>>> import numpy as np
>>> np.set_printoptions(suppress=True, linewidth=100)
>>> rd = lambda a: np.round(a, 1) + 0
>>> feats = np.loadtxt("a.csv", delimiter=",")
>>> feats
array([[  4.,  -5.,   5.,   2.,   2.,  -1.,  -4.,  -1.],
       [ -5.,   9., -10.,   2.,  -3.,   5.,   3.,   0.],
       [  5., -10.,  13.,  -6.,   5.,  -7.,  -4.,   0.],
       [  2.,   2.,  -6.,  12.,  -2.,   8.,  -2.,  -4.],
       [  2.,  -3.,   5.,  -2.,   4.,   1.,  -2.,  -5.],
       [ -1.,   5.,  -7.,   8.,   1.,  15.,   4., -15.],
       [ -4.,   3.,  -4.,  -2.,  -2.,   4.,  10.,  -5.],
       [ -1.,   0.,   0.,  -4.,  -5., -15.,  -5.,  21.]])
>>> U, sv, vt = np.linalg.svd(feats)
>>> np.argmax(sv[:-1] / (sv[1:] + 1e-6)) + 1
np.int64(4)
>>> print(rd(sv))
[41.2 26.6 15.1  5.1  0.   0.   0.   0. ]
>>> M2 = U[:, :4] @ np.diag(sv[:4]) @ vt[:4]
>>> rd(np.linalg.norm(feats - M2, 2)), rd(sv[4])
(np.float64(0.0), np.float64(0.0))
>>> rd(np.linalg.norm(feats - M2) / np.linalg.norm(feats))
np.float64(0.0)
>>> M2 = np.array([[1, 1, 3],
...     [0, 0, 3],
...     [2, 1, 0],
...     [0, 1, 1],
...     [3, 3, 1],
...     [0, 3, 0],
...     [0, 0, 2],
...     [1, 1, 2]])
>>> feats @ M2
array([[ 19.,  13.,  -9.],
       [-34.,  -7.,  17.],
       [ 46.,   6., -24.],
       [-20.,  22.,  10.],
       [ 19.,  15., -15.],
       [-27.,  33.,  -1.],
       [-23.,  -9.,   3.],
       [  5., -44.,  20.]])
>>> np.einsum("ij->j", feats)
array([ 2.,  1., -4., 10.,  0., 10.,  0., -9.])
>>> np.einsum("ij,ij->i", feats, feats)
array([ 92., 253., 420., 276.,  88., 606., 190., 733.])
>>> np.vstack([feats, M2.T]).shape
(11, 8)
>>> print(np.linalg.matrix_rank(np.vstack([feats, M2.T])))
7
>>> print(np.einsum("ik,kj->ij", feats, M2))
[[ 19.  13.  -9.]
 [-34.  -7.  17.]
 [ 46.   6. -24.]
 [-20.  22.  10.]
 [ 19.  15. -15.]
 [-27.  33.  -1.]
 [-23.  -9.   3.]
 [  5. -44.  20.]]
>>> rng = np.random.default_rng(598907)
>>> z = rng.permutation(8)
>>> z
array([0, 1, 7, 4, 5, 2, 6, 3])
>>> M2 = feats[z][:, z]
>>> np.trace(M2)
np.float64(88.0)
>>> np.allclose(M2, feats)
False
>>> print(rd(np.linalg.det(M2)), rd(np.linalg.det(feats[z])))
0.0 0.0
